$ ipython --no-banner

In [1]: import numpy as np

In [2]: np.set_printoptions(precision=1, suppress=True, linewidth=120, floatmode="fixed")

In [3]: tidy = lambda a: np.round(a, 1) + 0

In [4]: out = np.array([[-1, -1], [-2, -3], [-2, -2]])

In [5]: W2 = np.array([[0, -3, 3], [2, -3, 1]])

In [6]: rng = np.random.default_rng(6654)

In [7]: M = out @ W2 + 0.3 * rng.normal(size=(3, 3))

In [8]: print(tidy(M))
[[-2.0  5.8 -4.1]
 [-5.4 15.1 -8.8]
 [-4.9 11.8 -8.2]]

In [9]: w1 = np.array([[-1, 3, -1, 0, -1], [-3, 1, -2, 2, 0], [2, 2, 3, 3, 0]])

In [10]: beta = np.array([-2, -3, -1, -3, 1])

In [11]: H = np.maximum(M @ w1 + beta, 0)

In [12]: print((H > 0).astype(int))
[[0 0 0 0 1]
 [0 0 0 1 1]
 [0 0 0 0 1]]

In [13]: W2 = np.array([[9, 8], [8, 4], [1, 6], [3, 8], [3, 1]])

In [14]: print(w1 @ W2)
[[ 11  -3]
 [-15 -16]
 [ 46  66]]

In [15]: m1 = np.loadtxt("out4.csv", delimiter=",")

In [16]: print(m1)
[[0.0 0.0 1.0 1.0]
 [0.0 0.0 0.0 0.0]
 [1.0 0.0 0.0 1.0]
 [1.0 0.0 1.0 0.0]]

In [17]: print((m1 - m1.T) / 2)
[[0.0 0.0 0.0 0.0]
 [0.0 0.0 0.0 0.0]
 [0.0 0.0 0.0 0.0]
 [0.0 0.0 0.0 0.0]]

In [18]: print(m1 @ m1)
[[2.0 0.0 1.0 1.0]
 [0.0 0.0 0.0 0.0]
 [1.0 0.0 2.0 1.0]
 [1.0 0.0 1.0 2.0]]

In [19]: print((m1 + m1.T) / 2)
[[0.0 0.0 1.0 1.0]
 [0.0 0.0 0.0 0.0]
 [1.0 0.0 0.0 1.0]
 [1.0 0.0 1.0 0.0]]

In [20]: print(np.allclose(m1, m1.T))
True

In [21]: print(np.trace(m1))
0.0

In [22]: print(tidy(np.sort(np.abs(np.linalg.eigvals(m1)))))
[0.0 1.0 1.0 2.0]

In [23]: print(tidy(np.abs(np.linalg.eigvals(m1)).max()))
2.0

In [24]: print((m1 != 0).astype(int))
[[0 0 1 1]
 [0 0 0 0]
 [1 0 0 1]
 [1 0 1 0]]

In [25]: print(np.flatnonzero(np.linalg.matrix_power((m1 != 0) + (m1.T != 0) + np.eye(4), 4)[3]))
[0 2 3]

In [26]: print(np.linalg.matrix_rank(m1, rtol=0.1))
3

In [27]: print(np.argsort(-np.linalg.norm(m1, axis=0).round(6), kind="stable")[:3])
[0 2 3]

In [28]: print([round(float(x), 1) for x in np.linalg.svd(m1, compute_uv=False)[:3]])
[2.0, 1.0, 1.0]

In [29]: x0 = np.array([-3, 3, 0, 3])

In [30]: h = np.maximum(m1 @ x0, 0)

In [31]: print(m1.T @ h)
[0.0 0.0 3.0 3.0]

In [32]: print(np.maximum(m1 @ x0, 0) - np.maximum(-m1 @ x0, 0))
[ 3.0  0.0  0.0 -3.0]

In [33]: print(h)
[3.0 0.0 0.0 0.0]

In [34]: left, sigma, Vt = np.linalg.svd(m1)

In [35]: V = Vt[:(sigma > 1e-8).sum()]

In [36]: x0 = m1[2] + -3 * m1[3] + rng.integers(2) * np.eye(4)[3]

In [37]: print(x0)
[-2.0  0.0 -3.0  1.0]

In [38]: print(np.linalg.matrix_rank(np.vstack([m1, x0])))
3

In [39]: print(tidy(np.diag(V.T @ V)))
[1.0 0.0 1.0 1.0]
